>>> import numpy as np
>>> import numpy.linalg as la
>>> np.set_printoptions(suppress=True, linewidth=200)
>>> K = np.load("m.npy")
>>> K
array([[3, 3, 3],
       [3, 6, 6],
       [3, 6, 9]])
>>> # equal to its transpose
>>> x = np.array([-2, 2, 0])
>>> y = K @ x
>>> y
array([0, 6, 6])
>>> np.round(la.solve(K, K[:, 0]), 2)
array([1., 0., 0.])
>>> np.round(la.solve(K, y + K[:, 1]), 2)
array([-2.,  3.,  0.])
>>> np.round(la.solve(K, -2 * y), 2)
array([ 4., -4.,  0.])
>>> np.round(la.solve(K.T, K[0]), 2)
array([1., 0., 0.])
>>> data = np.load("sample9.npy")
>>> data
array([[-9,  0,  0],
       [ 0,  9, -4],
       [ 0, -5, -8]])
>>> # 2 blocks once reordered
>>> q, evecs = la.qr(data[:, :2])[0], la.qr(data[:, 2:])[0]
>>> sv = la.svd(q.T @ evecs, compute_uv=False)
>>> (sv > 0.9).sum()
np.int64(0)
>>> np.round(np.degrees(np.arccos(sv.clip(0, 1))), 2)
array([87.51])
>>> mat = np.load("test6.npy")
>>> mat
array([[-2., -2., -1.],
       [ 0.,  1.,  0.],
       [ 2.,  2.,  1.]])
>>> B = mat / la.norm(mat, axis=1, keepdims=True)
>>> gram = B @ B.T
>>> round(np.degrees(np.arccos(np.clip(gram[2, 1], -1, 1))), 2)
np.float64(48.19)
>>> gram.round(2)
array([[ 1.  , -0.67, -1.  ],
       [-0.67,  1.  ,  0.67],
       [-1.  ,  0.67,  1.  ]])
>>> (np.abs(gram) > 0.9).astype(int)
array([[1, 0, 1],
       [0, 1, 0],
       [1, 0, 1]])
>>> proj = np.triu(np.array([[1, 3, 1], [9, 7, 5], [2, 5, 6]]), 1) + np.eye(3)
>>> B = proj @ gram @ la.inv(proj)
>>> np.round(np.poly(B), 2) + 0
array([ 1.  , -3.  ,  1.11,  0.  ])
>>> left, sv, vt = la.svd(mat)
>>> evecs = vt[:(sv > 1e-8).sum()]
>>> rng = np.random.default_rng(555791)
>>> x = mat[0] + 3 * mat[1] + rng.integers(2) * np.eye(3)[2]
>>> x
array([-2.,  1., -1.])
>>> np.round(la.norm(x - evecs.T @ evecs @ x), 2)
np.float64(0.0)
>>> np.allclose(evecs.T @ evecs @ x, x)
True
>>> la.matrix_rank(np.vstack([mat, x]))
np.int64(2)
>>> J = np.load("w.npy")
>>> J
array([[ -8.72, -51.5 ,   8.04],
       [  0.38,  -4.73,  -1.21],
       [ -6.6 , -36.91,   7.07],
       [  3.94,  13.14,  -7.9 ],
       [ -2.75,  -9.58,   3.21],
       [  9.62,  40.8 , -11.42],
       [  6.64,  -3.15,  -8.6 ],
       [ -3.71, -13.06,   3.6 ],
       [  0.39,  16.47,   1.68],
       [ -2.29, -16.07,   3.13],
       [ -3.5 , -22.11,   3.52],
       [  3.31,   9.17,  -5.38],
       [  0.74,  -2.57,  -2.39],
       [ -4.35, -15.9 ,   5.47],
       [  0.11,  -4.56,  -2.71],
       [  2.59,  -6.9 ,  -3.36]])
>>> # column 1 dominates
>>> B = J / la.norm(J, axis=1, keepdims=True)
>>> gram = B @ B.T
>>> gram[12].round(2)
array([ 0.56,  0.87,  0.53, -0.21,  0.4 , -0.45,  0.83,  0.44, -0.78,  0.54,  0.56, -0.21,  1.  ,  0.39,  0.96,  0.95])
>>> np.argwhere(np.triu(np.abs(gram) > 0.95, 1))
array([[ 0,  2],
       [ 0,  4],
       [ 0,  5],
       [ 0,  7],
       [ 0,  8],
       [ 0,  9],
       [ 0, 10],
       [ 0, 13],
       [ 1,  8],
       [ 1, 14],
       [ 1, 15],
       [ 2,  4],
       [ 2,  5],
       [ 2,  7],
       [ 2,  9],
       [ 2, 10],
       [ 2, 13],
       [ 3,  4],
       [ 3,  5],
       [ 3,  7],
       [ 3, 11],
       [ 3, 13],
       [ 4,  5],
       [ 4,  7],
       [ 4,  9],
       [ 4, 10],
       [ 4, 11],
       [ 4, 13],
       [ 5,  7],
       [ 5,  9],
       [ 5, 10],
       [ 5, 11],
       [ 5, 13],
       [ 7,  9],
       [ 7, 10],
       [ 7, 11],
       [ 7, 13],
       [ 8,  9],
       [ 8, 10],
       [ 9, 10],
       [ 9, 13],
       [10, 13],
       [11, 13],
       [12, 14],
       [12, 15],
       [14, 15]])
>>> (gram - 2 * np.eye(16)).round(6).argmax(axis=1)
array([10, 14,  0, 11, 13, 11, 12,  4,  5,  2,  0,  3, 14,  4, 12, 12])
>>> def softmax(z):
...     e = np.exp(z - z.max(axis=-1, keepdims=True))
...     return e / e.sum(axis=-1, keepdims=True)
... 
>>> np.round(softmax(J).sum(axis=1), 2)
array([1., 1., 1., 1., 1., 1., 1., 1., 1., 1., 1., 1., 1., 1., 1., 1.])
>>> np.round(softmax(J[6] + 5), 2) + 0
array([1., 0., 0.])
>>> np.round(softmax(J[6]), 2) + 0
array([1., 0., 0.])
>>> att = J @ J.T / np.sqrt(3)
>>> softmax(att).round(6).argmax(axis=1)
array([0, 0, 0, 5, 0, 5, 6, 0, 5, 0, 0, 5, 0, 0, 0, 0])
